% python3 -q
>>> import numpy as np
>>> import numpy.linalg as la
>>> np.set_printoptions(precision=3, suppress=True, linewidth=200, floatmode="fixed")
>>> tidy = lambda a: np.round(a, 3) + 0
>>> rng = np.random.default_rng(936446)
>>> K = np.eye(6, dtype=int)[rng.permutation(6)]
>>> K
array([[1, 0, 0, 0, 0, 0],
       [0, 0, 0, 1, 0, 0],
       [0, 0, 0, 0, 1, 0],
       [0, 0, 0, 0, 0, 1],
       [0, 0, 1, 0, 0, 0],
       [0, 1, 0, 0, 0, 0]])
>>> # keeps lengths
>>> x = np.array([2, 0, 2, 1, 0, 2])
>>> tidy(la.det(K))
np.float64(-1.0)
>>> K.T @ (K @ x)
array([2, 0, 2, 1, 0, 2])
>>> [p for p in range(1, 25) if np.allclose(la.matrix_power(K, p), np.eye(6))]
[6, 12, 18, 24]
>>> 6 - la.matrix_rank(K - np.eye(6), tol=1e-8)
np.int64(3)
>>> J = np.loadtxt("out10.csv", delimiter=",")
>>> J
array([[1.000, 0.000, 2.000, 1.000, 0.000, 0.000, 0.000, 1.000],
       [2.000, 4.000, 6.000, 6.000, 4.000, 4.000, 2.000, 3.000],
       [1.000, 4.000, 6.000, 5.000, 3.000, 2.000, 1.000, 3.000],
       [1.000, 0.000, 2.000, 1.000, 0.000, 0.000, 0.000, 1.000],
       [0.000, 4.000, 4.000, 4.000, 3.000, 2.000, 1.000, 2.000],
       [0.000, 0.000, 0.000, 0.000, 0.000, 0.000, 0.000, 0.000],
       [2.000, 1.000, 1.000, 2.000, 4.000, 5.000, 3.000, 2.000],
       [2.000, 1.000, 1.000, 1.000, 0.000, 0.000, 0.000, 1.000],
       [0.000, 0.000, 0.000, 0.000, 0.000, 0.000, 0.000, 0.000],
       [1.000, 0.000, 2.000, 1.000, 0.000, 0.000, 0.000, 1.000],
       [5.000, 1.000, 5.000, 4.000, 1.000, 2.000, 1.000, 3.000],
       [2.000, 3.000, 3.000, 3.000, 2.000, 1.000, 0.000, 1.000],
       [0.000, 0.000, 0.000, 0.000, 0.000, 0.000, 0.000, 0.000],
       [0.000, 1.000, 1.000, 0.000, 0.000, 2.000, 2.000, 0.000],
       [1.000, 0.000, 0.000, 0.000, 2.000, 1.000, 1.000, 0.000],
       [0.000, 0.000, 0.000, 0.000, 0.000, 0.000, 0.000, 0.000],
       [0.000, 4.000, 4.000, 4.000, 3.000, 2.000, 1.000, 2.000],
       [2.000, 1.000, 1.000, 1.000, 0.000, 0.000, 0.000, 1.000],
       [0.000, 3.000, 3.000, 2.000, 2.000, 3.000, 2.000, 0.000],
       [2.000, 0.000, 2.000, 3.000, 2.000, 2.000, 0.000, 3.000],
       [1.000, 0.000, 2.000, 1.000, 0.000, 0.000, 0.000, 1.000],
       [1.000, 0.000, 0.000, 0.000, 2.000, 1.000, 1.000, 0.000],
       [2.000, 2.000, 4.000, 4.000, 3.000, 3.000, 1.000, 1.000],
       [0.000, 1.000, 1.000, 0.000, 0.000, 2.000, 2.000, 0.000],
       [0.000, 0.000, 0.000, 0.000, 0.000, 0.000, 0.000, 0.000],
       [5.000, 1.000, 3.000, 3.000, 3.000, 3.000, 2.000, 2.000],
       [0.000, 2.000, 2.000, 2.000, 1.000, 1.000, 1.000, 2.000],
       [2.000, 2.000, 2.000, 1.000, 0.000, 2.000, 2.000, 1.000],
       [2.000, 3.000, 5.000, 4.000, 3.000, 5.000, 3.000, 1.000],
       [1.000, 3.000, 3.000, 2.000, 3.000, 4.000, 4.000, 2.000],
       [1.000, 0.000, 0.000, 0.000, 2.000, 1.000, 1.000, 0.000],
       [3.000, 0.000, 2.000, 3.000, 4.000, 3.000, 1.000, 3.000],
       [0.000, 0.000, 0.000, 0.000, 0.000, 0.000, 0.000, 0.000],
       [6.000, 1.000, 5.000, 6.000, 3.000, 4.000, 1.000, 5.000],
       [3.000, 2.000, 2.000, 1.000, 2.000, 3.000, 3.000, 1.000],
       [4.000, 0.000, 2.000, 4.000, 5.000, 5.000, 2.000, 3.000],
       [0.000, 2.000, 2.000, 2.000, 1.000, 1.000, 1.000, 2.000],
       [0.000, 0.000, 0.000, 0.000, 0.000, 0.000, 0.000, 0.000],
       [2.000, 2.000, 4.000, 5.000, 3.000, 3.000, 1.000, 5.000]])
>>> Xs = J - J.mean(axis=0)
>>> Uu, sv, vt = la.svd(Xs, full_matrices=False)
>>> tidy(Xs.mean(axis=0))
array([0.000, 0.000, 0.000, 0.000, 0.000, 0.000, 0.000, 0.000])
>>> np.abs(Uu[:, 0]).argmax()
np.int64(1)
>>> (np.sign(Uu[:, 0]) == np.sign(Uu[0, 0])).astype(int)
array([1, 0, 0, 1, 0, 1, 0, 1, 1, 1, 0, 0, 1, 1, 1, 1, 0, 1, 0, 0, 1, 1, 0, 1, 1, 0, 1, 1, 0, 0, 1, 0, 1, 0, 0, 0, 1, 1, 0])
>>> la.matrix_rank(Xs)
np.int64(8)
>>> tidy(sv)
array([22.015,  9.732,  9.221,  5.674,  3.878,  3.047,  2.000,  0.594])
>>> np.searchsorted(np.cumsum(sv ** 2) / (sv ** 2).sum(), 0.9) + 1
np.int64(3)
>>> np.abs(vt[0]).argmax()
np.int64(3)
>>> tidy((sv ** 2).sum() ** 2 / (sv ** 4).sum())
np.float64(2.084)
>>> labels = J[:, 6] > np.median(J[:, 6])
>>> r0 = J[labels].mean(axis=0) - J[~labels].mean(axis=0)
>>> tidy((((J - J.mean(axis=0)) @ r0 > 0) == labels).mean())
np.float64(0.744)
>>> ((J - J.mean(axis=0)) @ r0 > 0).astype(int)
array([0, 1, 1, 0, 1, 0, 1, 0, 0, 0, 1, 0, 0, 0, 0, 0, 1, 0, 1, 0, 0, 0, 1, 0, 0, 1, 0, 1, 1, 1, 0, 1, 0, 1, 1, 1, 0, 0, 1])
>>> m1 = np.load("arr.npy")
>>> m1
array([[  1,   1,   6, -21,   1,   6,   9,   7,   6,   1],
       [  5,   9,   5,  -9,   6,   0,   7,   3,   7,   4],
       [  4,   1,   0, -21,   3,   8,   3,   7,   9,   2],
       [  2,   1,   9, -12,   2,   9,   3,   4,   8,   6],
       [  1,   7,   2, -21,   4,   0,   1,   7,   9,   1],
       [  8,   3,   7,  -9,   1,   7,   3,   3,   2,   4],
       [  3,   2,   4, -15,   6,   1,   3,   5,   7,   8],
       [  9,   7,   2, -21,   3,   9,   7,   7,   1,   2],
       [  0,   5,   8, -24,   7,   6,   5,   8,   0,   9],
       [  3,   0,   9,  -6,   6,   6,   6,   2,   8,   7],
       [  5,   2,   4, -18,   2,   8,   8,   6,   5,   3]])
>>> Uu, sv, vt = la.svd(m1)
>>> tidy(sv)
array([72.511, 17.465, 14.087, 12.142, 11.492,  7.784,  5.822,  3.496,  1.568,  0.000])
>>> other = Uu[:, :9] @ np.diag(sv[:9]) @ vt[:9]
>>> tidy(other)
array([[  1.000,   1.000,   6.000, -21.000,   1.000,   6.000,   9.000,   7.000,   6.000,   1.000],
       [  5.000,   9.000,   5.000,  -9.000,   6.000,   0.000,   7.000,   3.000,   7.000,   4.000],
       [  4.000,   1.000,   0.000, -21.000,   3.000,   8.000,   3.000,   7.000,   9.000,   2.000],
       [  2.000,   1.000,   9.000, -12.000,   2.000,   9.000,   3.000,   4.000,   8.000,   6.000],
       [  1.000,   7.000,   2.000, -21.000,   4.000,   0.000,   1.000,   7.000,   9.000,   1.000],
       [  8.000,   3.000,   7.000,  -9.000,   1.000,   7.000,   3.000,   3.000,   2.000,   4.000],
       [  3.000,   2.000,   4.000, -15.000,   6.000,   1.000,   3.000,   5.000,   7.000,   8.000],
       [  9.000,   7.000,   2.000, -21.000,   3.000,   9.000,   7.000,   7.000,   1.000,   2.000],
       [  0.000,   5.000,   8.000, -24.000,   7.000,   6.000,   5.000,   8.000,   0.000,   9.000],
       [  3.000,   0.000,   9.000,  -6.000,   6.000,   6.000,   6.000,   2.000,   8.000,   7.000],
       [  5.000,   2.000,   4.000, -18.000,   2.000,   8.000,   8.000,   6.000,   5.000,   3.000]])
>>> la.matrix_rank(other)
np.int64(9)
>>> other = m1[0, 0] * m1[1:] - np.outer(m1[1:, 0], m1[0])
>>> other
array([[  0,   4, -25,  96,   1, -30, -38, -32, -23,  -1],
       [  0,  -3, -24,  63,  -1, -16, -33, -21, -15,  -2],
       [  0,  -1,  -3,  30,   0,  -3, -15, -10,  -4,   4],
       [  0,   6,  -4,   0,   3,  -6,  -8,   0,   3,   0],
       [  0,  -5, -41, 159,  -7, -41, -69, -53, -46,  -4],
       [  0,  -1, -14,  48,   3, -17, -24, -16, -11,   5],
       [  0,  -2, -52, 168,  -6, -45, -74, -56, -53,  -7],
       [  0,   5,   8, -24,   7,   6,   5,   8,   0,   9],
       [  0,  -3,  -9,  57,   3, -12, -21, -19, -10,   4],
       [  0,  -3, -26,  87,  -3, -22, -37, -29, -25,  -2]])
>>> np.flatnonzero(~other.round(6).any(axis=1))
array([], dtype=int64)
>>> A = np.load("w.npy")
>>> tidy(A)
array([[ 0.743,  0.143,  0.029, -0.314, -0.029,  0.143, -0.086,  0.029, -0.314,  0.029, -0.200, -0.314, -0.143,  0.200],
       [ 0.143,  0.921, -0.016,  0.175,  0.016, -0.079,  0.048, -0.016,  0.175, -0.016,  0.111,  0.175,  0.079, -0.111],
       [ 0.029, -0.016,  0.997,  0.035,  0.003, -0.016,  0.010, -0.003,  0.035, -0.003,  0.022,  0.035,  0.016, -0.022],
       [-0.314,  0.175,  0.035,  0.616, -0.035,  0.175, -0.105,  0.035, -0.384,  0.035, -0.244, -0.384, -0.175,  0.244],
       [-0.029,  0.016,  0.003, -0.035,  0.997,  0.016, -0.010,  0.003, -0.035,  0.003, -0.022, -0.035, -0.016,  0.022],
       [ 0.143, -0.079, -0.016,  0.175,  0.016,  0.921,  0.048, -0.016,  0.175, -0.016,  0.111,  0.175,  0.079, -0.111],
       [-0.086,  0.048,  0.010, -0.105, -0.010,  0.048,  0.971,  0.010, -0.105,  0.010, -0.067, -0.105, -0.048,  0.067],
       [ 0.029, -0.016, -0.003,  0.035,  0.003, -0.016,  0.010,  0.997,  0.035, -0.003,  0.022,  0.035,  0.016, -0.022],
       [-0.314,  0.175,  0.035, -0.384, -0.035,  0.175, -0.105,  0.035,  0.616,  0.035, -0.244, -0.384, -0.175,  0.244],
       [ 0.029, -0.016, -0.003,  0.035,  0.003, -0.016,  0.010, -0.003,  0.035,  0.997,  0.022,  0.035,  0.016, -0.022],
       [-0.200,  0.111,  0.022, -0.244, -0.022,  0.111, -0.067,  0.022, -0.244,  0.022,  0.844, -0.244, -0.111,  0.156],
       [-0.314,  0.175,  0.035, -0.384, -0.035,  0.175, -0.105,  0.035, -0.384,  0.035, -0.244,  0.616, -0.175,  0.244],
       [-0.143,  0.079,  0.016, -0.175, -0.016,  0.079, -0.048,  0.016, -0.175,  0.016, -0.111, -0.175,  0.921,  0.111],
       [ 0.200, -0.111, -0.022,  0.244,  0.022, -0.111,  0.067, -0.022,  0.244, -0.022,  0.156,  0.244,  0.111,  0.844]])
>>> # keeps lengths
>>> tidy(la.svd(A, compute_uv=False))
array([1.000, 1.000, 1.000, 1.000, 1.000, 1.000, 1.000, 1.000, 1.000, 1.000, 1.000, 1.000, 1.000, 1.000])
>>> ev, vecs = la.eigh(A)
>>> tidy(la.eigvalsh(A + -1 * np.eye(14)))
array([-2.000,  0.000,  0.000,  0.000,  0.000,  0.000,  0.000,  0.000,  0.000,  0.000,  0.000,  0.000,  0.000,  0.000])
>>> tidy(la.svd(A, compute_uv=False))
array([1.000, 1.000, 1.000, 1.000, 1.000, 1.000, 1.000, 1.000, 1.000, 1.000, 1.000, 1.000, 1.000, 1.000])
>>> tidy(la.eigvalsh(A @ A))
array([1.000, 1.000, 1.000, 1.000, 1.000, 1.000, 1.000, 1.000, 1.000, 1.000, 1.000, 1.000, 1.000, 1.000])
>>> tidy(ev.sum()), tidy(np.trace(A))
(np.float64(12.0), np.float64(12.0))
>>> feats = np.loadtxt("a.csv", delimiter=",")
>>> feats
array([[  4.000,  -7.000,  -5.000,  -3.000,   7.000,   6.000,  -1.000,   7.000,  -9.000,  -5.000,   8.000,  -4.000],
       [  0.000,   9.000,  -9.000,   9.000,  -6.000,   3.000,   0.000,  -1.000,  -1.000,   6.000,  -4.000,  -1.000],
       [  2.000,   5.000,  18.000,  -4.000,   1.000,  -6.000,  -2.000,  -9.000,   2.000,  -3.000,  -9.000,  -3.000],
       [  3.000,   4.000,   5.000,  -7.000,  -5.000,  -7.000,   2.000,   1.000,   0.000,   7.000,   4.000,  -2.000],
       [ -4.000,  -6.000,  -4.000,   1.000,   7.000,  -2.000,  -3.000,  -6.000,  -9.000,  -3.000,   6.000,  -6.000],
       [ -8.000,   2.000,  -7.000,   9.000,  -1.000, -11.000,   2.000,  -9.000,  -5.000,   7.000,   0.000,  -7.000],
       [  6.000,   2.000,   1.000,  -6.000,   4.000,  -9.000,   5.000,  -7.000,   3.000,  -9.000,  -7.000,  -6.000],
       [  3.000,   5.000,   3.000,  -6.000,   3.000,   2.000,   8.000,  14.000,  -8.000,   8.000,   4.000,   8.000],
       [  2.000,   0.000,  -2.000,  -7.000,   1.000,  -3.000,   9.000,  -3.000,  -3.000,   2.000,   5.000,   6.000],
       [  5.000,  -9.000,   6.000,  -2.000,   5.000,   4.000,   8.000,  -7.000,   0.000,   0.000,  -2.000,   1.000],
       [  3.000,  -9.000,  -7.000,   9.000,  -1.000,  -6.000,   7.000,  -9.000,   3.000,  -7.000,   3.000,   7.000],
       [ -6.000,  -1.000,   9.000,  -5.000,   9.000,  -2.000,   2.000,  -2.000,  -4.000,   8.000,   5.000,   5.000]])
>>> Uu, sv, vt = la.svd(feats, full_matrices=False)
>>> tidy(sv / sv[0])
array([1.000, 0.962, 0.848, 0.732, 0.648, 0.512, 0.367, 0.281, 0.224, 0.187, 0.086, 0.012])
>>> tidy(np.sqrt((sv ** 2).sum())), tidy(la.norm(feats))
(np.float64(69.635), np.float64(69.635))
>>> tidy(sv)
array([34.108, 32.808, 28.915, 24.968, 22.090, 17.470, 12.511,  9.595,  7.649,  6.383,  2.936,  0.395])
>>> W0 = np.load("test13.npy")
>>> W0
array([[ 171,  119,  -51,  -35,    9,   81,   61],
       [ 119,  275, -118,   31,  -52,   42,  -46],
       [ -51, -118,  171, -119,  -11,   41,  -12],
       [ -35,   31, -119,  215, -116,  -17,   89],
       [   9,  -52,  -11, -116,  247, -121,  -98],
       [  81,   42,   41,  -17, -121,  258,   88],
       [  61,  -46,  -12,   89,  -98,   88,  197]])
>>> # symmetric
>>> labels = rng.permutation(7)
>>> labels
array([6, 0, 2, 4, 5, 1, 3])
>>> other = W0[labels][:, labels]
>>> np.trace(other)
np.int64(1534)
>>> tidy(np.sort(np.abs(la.eigvals(other))))
array([  6.154,  12.464,  72.977, 187.284, 336.428, 388.283, 530.410])
>>> np.diag(other)
array([197, 171, 171, 247, 258, 275, 215])
>>> r0, r1 = W0[1], W0[3]
>>> r0 @ r1
np.int64(26291)
>>> r0 @ r0
np.int64(111255)
>>> p = (r0 @ r1) / (r0 @ r0) * r0
>>> tidy(r1 - p)
array([ -63.121,  -33.986,  -91.115,  207.674, -103.712,  -26.925,   99.870])
>>> tidy(la.norm(r0 + r1) ** 2 + la.norm(r0 - r1) ** 2)
np.float64(390986.0)
>>> la.matrix_rank(np.outer(r0, r1))
np.int64(1)
>>> x = np.array([0, -1, -1, 1, 2, 2, 0, -2, 0, -1, -1, 3, -1, -1])
>>> rhs = A @ x
>>> tidy(rhs)
array([-1.143, -0.365, -0.873, -0.397,  1.873,  2.635, -0.381, -1.873, -1.397, -0.873, -1.889,  1.603, -1.635, -0.111])
>>> tidy(la.solve(A, rhs + A[:, 8]))
array([ 0.000, -1.000, -1.000,  1.000,  2.000,  2.000,  0.000, -2.000,  1.000, -1.000, -1.000,  3.000, -1.000, -1.000])
>>> tidy(la.solve(A.T, A[4]))
array([0.000, 0.000, 0.000, 0.000, 1.000, 0.000, 0.000, 0.000, 0.000, 0.000, 0.000, 0.000, 0.000, 0.000])
>>> tidy(la.solve(A, A[:, 12]))
array([0.000, 0.000, 0.000, 0.000, 0.000, 0.000, 0.000, 0.000, 0.000, 0.000, 0.000, 0.000, 1.000, 0.000])
>>> x = np.array([4, 2, 2, 4, 2, 4, 3])
>>> rhs = W0 @ x
>>> rhs
array([1205,  840, -468,  511, -838, 1476, 1231])
>>> tidy(la.solve(W0.T, W0[1]))
array([0.000, 1.000, 0.000, 0.000, 0.000, 0.000, 0.000])
>>> tidy(la.solve(W0, rhs + W0[:, 3]))
array([4.000, 2.000, 2.000, 5.000, 2.000, 4.000, 3.000])
>>> mat = np.loadtxt("data.csv", delimiter=",")
>>> mat
array([[4.000, 3.000, 0.000, 0.000, 0.000, 0.000, 0.000, 0.000, 0.000],
       [3.000, 4.000, 0.000, 0.000, 0.000, 0.000, 0.000, 0.000, 0.000],
       [0.000, 0.000, 4.000, 0.000, 3.000, 3.000, 0.000, 3.000, 0.000],
       [0.000, 0.000, 0.000, 4.000, 0.000, 0.000, 3.000, 0.000, 3.000],
       [0.000, 0.000, 3.000, 0.000, 4.000, 3.000, 0.000, 3.000, 0.000],
       [0.000, 0.000, 3.000, 0.000, 3.000, 4.000, 0.000, 3.000, 0.000],
       [0.000, 0.000, 0.000, 3.000, 0.000, 0.000, 4.000, 0.000, 3.000],
       [0.000, 0.000, 3.000, 0.000, 3.000, 3.000, 0.000, 4.000, 0.000],
       [0.000, 0.000, 0.000, 3.000, 0.000, 0.000, 3.000, 0.000, 4.000]])
>>> r0 = np.array([-1, 2, 1, 2, -2, -1, 0, -1, -1])
>>> other = mat + np.outer(r0, np.eye(9)[1])
>>> la.matrix_rank(la.inv(other) - la.inv(mat), tol=1e-8)
np.int64(1)
>>> tidy(la.det(other) / la.det(mat)), tidy(1 + la.solve(mat, r0)[1])
(np.float64(2.571), np.float64(2.571))
